$ python -q
>>> import numpy as np
>>> np.set_printoptions(precision=2, suppress=True, linewidth=120, floatmode="fixed")
>>> A = np.load("arr.npy")
>>> A
array([[ 3,  3,  3,  3,  3],
       [ 3,  6,  6,  6,  6],
       [ 3,  6,  9,  9,  9],
       [ 3,  6,  9, 12, 12],
       [ 3,  6,  9, 12, 15]])
>>> B = np.array([[0, 1], [2, 2]])
>>> basis = np.kron(B, A)
>>> np.linalg.matrix_rank(basis)
np.int64(10)
>>> arr = np.load("a.npy")
>>> arr
array([[ 6.00,  0.00,  3.00,  0.00],
       [ 0.00,  5.00,  0.00,  0.00],
       [ 3.00,  0.00, 14.00,  0.00],
       [ 0.00,  0.00,  0.00,  5.00]])
>>> B = np.linalg.inv(arr)
>>> np.linalg.det(arr) * B
array([[350.00,   0.00, -75.00,   0.00],
       [  0.00, 375.00,   0.00,   0.00],
       [-75.00,   0.00, 150.00,   0.00],
       [  0.00,   0.00,   0.00, 375.00]])
>>> np.linalg.inv(B)
array([[ 6.00,  0.00,  3.00,  0.00],
       [ 0.00,  5.00,  0.00,  0.00],
       [ 3.00,  0.00, 14.00,  0.00],
       [ 0.00,  0.00,  0.00,  5.00]])
>>> np.allclose(B, arr.T)
False
>>> round(np.linalg.slogdet(arr)[0], 2)
np.float64(1.0)
>>> E = np.load("case3.npy")
>>> E
array([[  2,   1,  -9],
       [  1,  12, -12],
       [ -9, -12,  18]])
>>> left, sig = np.linalg.svd(E)
Traceback (most recent call last):
  File "<python-input-16>", line 1, in <module>
    left, sig = np.linalg.svd(E)
    ^^^^^^^^^
ValueError: too many values to unpack (expected 2)
>>> left, sig, VT = np.linalg.svd(E, full_matrices=False)
>>> np.round(VT @ VT.T, 2) + 0
array([[1.00, 0.00, 0.00],
       [0.00, 1.00, 0.00],
       [0.00, 0.00, 1.00]])
>>> np.abs(left[:, 0]).round(6).argmax()
np.int64(2)
>>> np.round(left.T @ left, 2) + 0
array([[1.00, 0.00, 0.00],
       [0.00, 1.00, 0.00],
       [0.00, 0.00, 1.00]])
>>> round(float(np.sqrt((sig ** 2).sum())), 2), round(np.linalg.norm(E), 2)
(30.4, np.float64(30.4))
>>> np.abs(VT[0])
array([0.28, 0.55, 0.79])
>>> np.round(left.T @ E @ VT.T, 2) + 0
array([[29.59,  0.00,  0.00],
       [ 0.00,  5.97,  0.00],
       [ 0.00,  0.00,  3.56]])
>>> feats = np.array([[2, 0, 0, 0], [1, 1, 0, 0], [2, 2, 1, 0], [0, 1, 2, 0]])
>>> left, sig, VT = np.linalg.svd(feats)
>>> np.argmax(sig[:-1] / (sig[1:] + 1e-6)) + 1
np.int64(3)
>>> B = left[:, :3] @ np.diag(sig[:3]) @ VT[:3]
>>> np.round(np.linalg.norm(feats - B, 2), 2), sig[3]
(np.float64(0.0), np.float64(0.0))
>>> vec = np.array([2, -4, -4, -1])
>>> h1 = np.maximum(feats @ vec, 0)
>>> np.flatnonzero(h1 > 1e-9)
array([0])
>>> np.tanh(feats @ vec)
array([ 1.00, -0.96, -1.00, -1.00])
>>> B = np.array([[0, 0], [2, 0]])
>>> basis = np.array([[3]])
>>> W0 = np.block([[B, np.array([[3], [0]])], [np.zeros((1, 2)), basis]])
>>> W0
array([[0.00, 0.00, 3.00],
       [2.00, 0.00, 0.00],
       [0.00, 0.00, 3.00]])
>>> np.argsort(-np.linalg.norm(W0, axis=0).round(6), kind="stable")[:3]
array([2, 0, 1])
>>> np.linalg.matrix_rank(W0, rtol=0.1)
np.int64(2)
>>> np.linalg.cond(W0) > 100
np.True_
>>> ev, vecs = np.linalg.eigh(E)
>>> vec = np.array([0, 2, 3])
>>> vec @ E @ vec
np.int64(66)
>>> vecs * np.abs(ev) @ vecs.T
array([[  6.32,   2.95,  -6.11],
       [  2.95,  12.88, -10.70],
       [ -6.11, -10.70,  19.93]])
